$ ipython --no-banner

In [1]: import numpy as np

In [2]: np.set_printoptions(suppress=True, linewidth=100)

In [3]: feats = np.load("w.npy")

In [4]: feats
Out[4]: 
array([[ 0.  , -0.7 ,  0.8 , -1.8 , -0.15],
       [-0.7 ,  0.2 ,  0.4 , -0.2 ,  2.44],
       [-0.4 ,  1.1 ,  1.3 ,  0.6 ,  1.12],
       [-1.9 ,  0.3 ,  1.8 ,  0.2 ,  5.48],
       [ 0.1 , -2.2 ,  1.  ,  0.3 ,  0.17],
       [-0.2 ,  1.7 , -0.5 ,  0.4 ,  0.46],
       [-0.9 ,  0.7 , -1.  ,  0.6 ,  2.94],
       [ 0.4 , -1.5 , -1.6 ,  0.4 , -1.42],
       [-0.2 , -1.4 , -0.6 ,  0.5 ,  0.36],
       [ 0.4 , -1.5 , -0.1 ,  0.  , -1.08],
       [ 0.1 ,  0.7 ,  0.  , -0.5 , -0.69],
       [ 0.8 , -0.8 ,  0.2 , -0.3 , -2.53]])

In [5]: gram = np.cov(feats, rowvar=False)

In [6]: np.round(np.linalg.eigvalsh(gram)[::-1], 2)
Out[6]: array([5.82, 1.2 , 0.87, 0.3 , 0.01])

In [7]: np.round(np.median(feats, axis=0), 2)
Out[7]: array([-0.1 , -0.25,  0.1 ,  0.25,  0.26])

In [8]: np.argwhere(np.triu(np.abs(np.corrcoef(feats.T)) > 0.8, 1))
Out[8]: array([[0, 4]])

In [9]: gram.shape
Out[9]: (5, 5)

In [10]: x = np.array([4, 5, 3, 3, 0])

In [11]: target = feats @ x

In [12]: np.round(np.linalg.solve(feats.T @ feats, feats.T @ target), 2) + 0
Out[12]: array([4., 5., 3., 3., 0.])

In [13]: target.round(2)
Out[13]: array([-6.5, -1.2,  9.6, -0.1, -6.7,  7.4, -1.3, -9.5, -8.1, -6.2,  2.4, -1.1])

In [14]: rng = np.random.default_rng(51)

In [15]: target = target + 0.3 * rng.normal(size=12)

In [16]: target.round(2)
Out[16]: array([-6.67, -1.39,  9.62,  0.28, -6.8 ,  7.07, -1.54, -8.97, -8.21, -6.56,  2.31, -1.01])

In [17]: b, *_ = np.linalg.lstsq(feats, target)

In [18]: np.round(feats.T @ (target - feats @ b), 2) + 0
Out[18]: array([0., 0., 0., 0., 0.])

In [19]: b.round()
Out[19]: array([ 2.,  5.,  3.,  3., -1.])

In [20]: b.round(2)
Out[20]: array([ 2.45,  4.93,  3.04,  3.12, -0.51])

In [21]: Z = feats[[8, 9]].astype(float)

In [22]: for _ in range(7):
    ...:     z = np.linalg.norm(feats[:, None] - Z, axis=-1).argmin(axis=1)
    ...:     Z = np.array([feats[z == j].mean(axis=0) for j in range(2)])
    ...: 

In [23]: z
Out[23]: array([1, 0, 0, 0, 1, 0, 0, 1, 1, 1, 1, 1])

In [24]: Z.round(2)
Out[24]: 
array([[-0.82,  0.8 ,  0.4 ,  0.32,  2.49],
       [ 0.23, -1.06, -0.04, -0.2 , -0.76]])

In [25]: K = np.loadtxt("arr.csv", delimiter=",")

In [26]: K.round(2)
Out[26]: 
array([[ 0.  , -0.51,  0.41, -0.02, -0.76],
       [ 0.29, -0.05,  0.81, -0.19,  0.47],
       [ 0.73,  0.08, -0.28, -0.59, -0.19],
       [-0.22,  0.82,  0.31, -0.19, -0.38],
       [-0.58, -0.24, -0.06, -0.76,  0.14]])

In [27]: x = np.array([-2, 0, 1, -2, -2])

In [28]: np.round(np.abs(np.linalg.eigvals(K)), 2)
Out[28]: array([1., 1., 1., 1., 1.])

In [29]: np.round(np.sort(np.abs(np.degrees(np.angle(np.linalg.eigvals(K))))), 2)
Out[29]: array([  0.  ,  73.26,  73.26, 167.71, 167.71])

In [30]: np.round(K.T @ (K @ x), 2) + 0
Out[30]: array([-2.,  0.,  1., -2., -2.])

In [31]: [p for p in range(1, 25) if np.allclose(np.linalg.matrix_power(K, p), np.eye(5))]
Out[31]: []

In [32]: np.round(np.poly(K), 2)
Out[32]: array([ 1.  ,  0.38, -0.5 ,  0.5 , -0.38, -1.  ])

In [33]: round(np.linalg.eigvals(K).sum().real, 2)
Out[33]: np.float64(-0.38)

In [34]: F = np.load("layer16.npy")

In [35]: F
Out[35]: 
array([[ -4,   9,  -8,   7,   3],
       [-16,   3,   8, -11,  -1]])

In [36]: def softmax(z):
    ...:     e = np.exp(z - z.max(axis=-1, keepdims=True))
    ...:     return e / e.sum(axis=-1, keepdims=True)
    ...: 

In [37]: np.round(softmax(F[0] + 3), 2) + 0
Out[37]: array([0.  , 0.88, 0.  , 0.12, 0.  ])

In [38]: np.round(softmax(F).sum(axis=1), 2)
Out[38]: array([1., 1.])

In [39]: att = F @ F.T / np.sqrt(5)

In [40]: np.round(softmax(att), 2) + 0
Out[40]: 
array([[1., 0.],
       [0., 1.]])

In [41]: softmax(att).round(6).argmax(axis=1)
Out[41]: array([0, 1])

In [42]: np.round(softmax(att + np.triu(np.full(att.shape, -np.inf), 1)), 2) + 0
Out[42]: 
array([[1., 0.],
       [0., 1.]])

In [43]: mat = np.load("sample14.npy")

In [44]: mat
Out[44]: 
array([[0, 0],
       [2, 0]])

In [45]: left, sig, VT = np.linalg.svd(mat)

In [46]: evecs = VT[:(sig > 1e-8).sum()]

In [47]: x = mat[1] + -1 * mat[0] + rng.integers(2) * np.eye(2)[0]

In [48]: x
Out[48]: array([2., 0.])

In [49]: np.linalg.matrix_rank(np.vstack([mat, x]))
Out[49]: np.int64(1)

In [50]: np.allclose(evecs.T @ evecs @ x, x)
Out[50]: True

In [51]: evecs.T @ evecs
Out[51]: 
array([[1., 0.],
       [0., 0.]])

In [52]: np.diag(evecs.T @ evecs)
Out[52]: array([1., 0.])

In [53]: M2 = np.array([[4, 3], [4, 2]])

In [54]: Z = np.kron(M2, F)

In [55]: np.round(np.linalg.norm(Z, 2), 2), np.round(np.linalg.norm(M2, 2) * np.linalg.norm(F, 2), 2)
Out[55]: (np.float64(143.7), np.float64(143.7))

In [56]: np.linalg.matrix_rank(Z)
Out[56]: np.int64(4)

In [57]: u = np.array([2, 0, 2, 3, 3, 1])

In [58]: E = u[np.abs(np.subtract.outer(np.arange(6), np.arange(6)))]

In [59]: E
Out[59]: 
array([[2, 0, 2, 3, 3, 1],
       [0, 2, 0, 2, 3, 3],
       [2, 0, 2, 0, 2, 3],
       [3, 2, 0, 2, 0, 2],
       [3, 3, 2, 0, 2, 0],
       [1, 3, 3, 2, 0, 2]])

In [60]: left, sig = np.linalg.svd(E)
Traceback (most recent call last):
  Cell In[60], line 1
    left, sig = np.linalg.svd(E)
ValueError: too many values to unpack (expected 2)


In [61]: left, sig, VT = np.linalg.svd(E, full_matrices=False)

In [62]: sig.round(2)
Out[62]: array([10.05,  3.98,  3.37,  2.61,  2.57,  2.52])

In [63]: np.round(np.abs(VT[0]), 2)
Out[63]: array([0.44, 0.41, 0.37, 0.37, 0.41, 0.44])

In [64]: np.abs(left[:, 0]).round(6).argmax()
Out[64]: np.int64(0)

In [65]: np.round(left.T @ left, 2) + 0
Out[65]: 
array([[1., 0., 0., 0., 0., 0.],
       [0., 1., 0., 0., 0., 0.],
       [0., 0., 1., 0., 0., 0.],
       [0., 0., 0., 1., 0., 0.],
       [0., 0., 0., 0., 1., 0.],
       [0., 0., 0., 0., 0., 1.]])

In [66]: np.allclose(left * sig @ VT, E)
Out[66]: True

In [67]: np.round(VT @ VT.T, 2) + 0
Out[67]: 
array([[1., 0., 0., 0., 0., 0.],
       [0., 1., 0., 0., 0., 0.],
       [0., 0., 1., 0., 0., 0.],
       [0., 0., 0., 1., 0., 0.],
       [0., 0., 0., 0., 1., 0.],
       [0., 0., 0., 0., 0., 1.]])

In [68]: M2 = np.linalg.invert(E)
Traceback (most recent call last):
  Cell In[68], line 1
    M2 = np.linalg.invert(E)
AttributeError: module 'numpy.linalg' has no attribute 'invert'


In [69]: M2 = np.linalg.inv(E)

In [70]: M2.round(2) + 0
Out[70]: 
array([[ 0.04, -0.15,  0.07,  0.22,  0.08, -0.13],
       [-0.15,  0.13, -0.14,  0.  ,  0.16,  0.08],
       [ 0.07, -0.14,  0.1 , -0.19,  0.  ,  0.22],
       [ 0.22,  0.  , -0.19,  0.1 , -0.14,  0.07],
       [ 0.08,  0.16,  0.  , -0.14,  0.13, -0.15],
       [-0.13,  0.08,  0.22,  0.07, -0.15,  0.04]])

In [71]: round(np.linalg.det(E) * np.linalg.det(M2), 2)
Out[71]: np.float64(1.0)

In [72]: np.round(E @ M2, 2) + 0
Out[72]: 
array([[1., 0., 0., 0., 0., 0.],
       [0., 1., 0., 0., 0., 0.],
       [0., 0., 1., 0., 0., 0.],
       [0., 0., 0., 1., 0., 0.],
       [0., 0., 0., 0., 1., 0.],
       [0., 0., 0., 0., 0., 1.]])

In [73]: np.round(np.linalg.det(E) * M2, 2)
Out[73]: 
array([[  90., -330.,  170.,  495.,  190., -300.],
       [-330.,  300., -320.,    5.,  365.,  190.],
       [ 170., -320.,  220., -430.,    5.,  495.],
       [ 495.,    5., -430.,  220., -320.,  170.],
       [ 190.,  365.,    5., -320.,  300., -330.],
       [-300.,  190.,  495.,  170., -330.,   90.]])

In [74]: np.allclose(M2, E.T)
Out[74]: False

In [75]: X = np.loadtxt("x.csv", delimiter=",")

In [76]: X
Out[76]: 
array([[ -5.,   1.,   2.,   1.],
       [ -5.,   1.,   1.,  -4.],
       [ -5.,   3.,   4.,  -1.],
       [ -3.,   8.,   9.,   4.],
       [ -4.,   5.,   5.,   9.],
       [ -6.,   4.,   9.,  13.],
       [ -9.,   0.,   8.,  11.],
       [ -8.,   4.,   4.,   6.],
       [ -5.,   9.,   0.,   2.],
       [-10.,   8.,  -1.,  -2.],
       [-15.,   9.,   1.,  -6.],
       [-11.,   9.,   1., -10.],
       [-11.,   6.,   0.,  -6.],
       [ -7.,   9.,   0.,  -9.],
       [-11.,   4.,   3., -12.],
       [ -7.,  -1.,   4., -13.],
       [ -9.,   4.,   3., -18.],
       [-13.,   2.,   2., -17.]])

In [77]: Ac = (X - X.mean(axis=0)) / X.std(axis=0)

In [78]: np.round(Ac.std(axis=0), 2)
Out[78]: array([1., 1., 1., 1.])

In [79]: b = np.linalg.lstsq(np.delete(Ac, 0, axis=1), Ac[:, 0])[0]

In [80]: round(1 - np.var(Ac[:, 0] - np.delete(Ac, 0, axis=1) @ b), 2)
Out[80]: np.float64(0.3)

In [81]: np.abs(b).argmax()
Out[81]: np.int64(2)

In [82]: hat = X @ np.linalg.solve(X.T @ X, X.T)

In [83]: np.round(np.linalg.eigvalsh(hat), 2) + 0
Out[83]: array([0., 0., 0., 0., 0., 0., 0., 0., 0., 0., 0., 0., 0., 0., 1., 1., 1., 1.])

In [84]: np.trace(hat)
Out[84]: np.float64(4.0)

In [85]: gram = np.cov(X, rowvar=False)

In [86]: np.round(X.std(axis=0), 2)
Out[86]: array([3.25, 3.26, 2.99, 9.06])

In [87]: np.round(np.polyfit(X[:, 2], X[:, 0], 1), 2)
Out[87]: array([ 0.43, -9.33])

In [88]: np.round(np.linalg.eigvalsh(gram)[::-1], 2)
Out[88]: array([93.55, 13.6 ,  7.2 ,  4.49])

In [89]: J = np.array([[-4.0, 0.0, 2.0, 1.0],
    ...:     [0.0, -3.0, 0.0, 0.0],
    ...:     [-12.0, 6.0, 6.0, 3.0],
    ...:     [4.0, 0.0, -2.0, -1.0]])

In [90]: gram = J.T @ J

In [91]: np.round(np.linalg.svd(J, compute_uv=False) ** 2, 2) + 0
Out[91]: array([262.31,  13.69,   0.  ,   0.  ])

In [92]: np.round(np.linalg.eigvalsh(gram)[::-1], 2) + 0
Out[92]: array([262.31,  13.69,   0.  ,   0.  ])

In [93]: np.trace(gram), (J ** 2).sum()
Out[93]: (np.float64(276.0), np.float64(276.0))

In [94]: np.allclose(gram, gram.T)
Out[94]: True

In [95]: gram
Out[95]: 
array([[176., -72., -88., -44.],
       [-72.,  45.,  36.,  18.],
       [-88.,  36.,  44.,  22.],
       [-44.,  18.,  22.,  11.]])

In [96]: np.diag(gram)
Out[96]: array([176.,  45.,  44.,  11.])
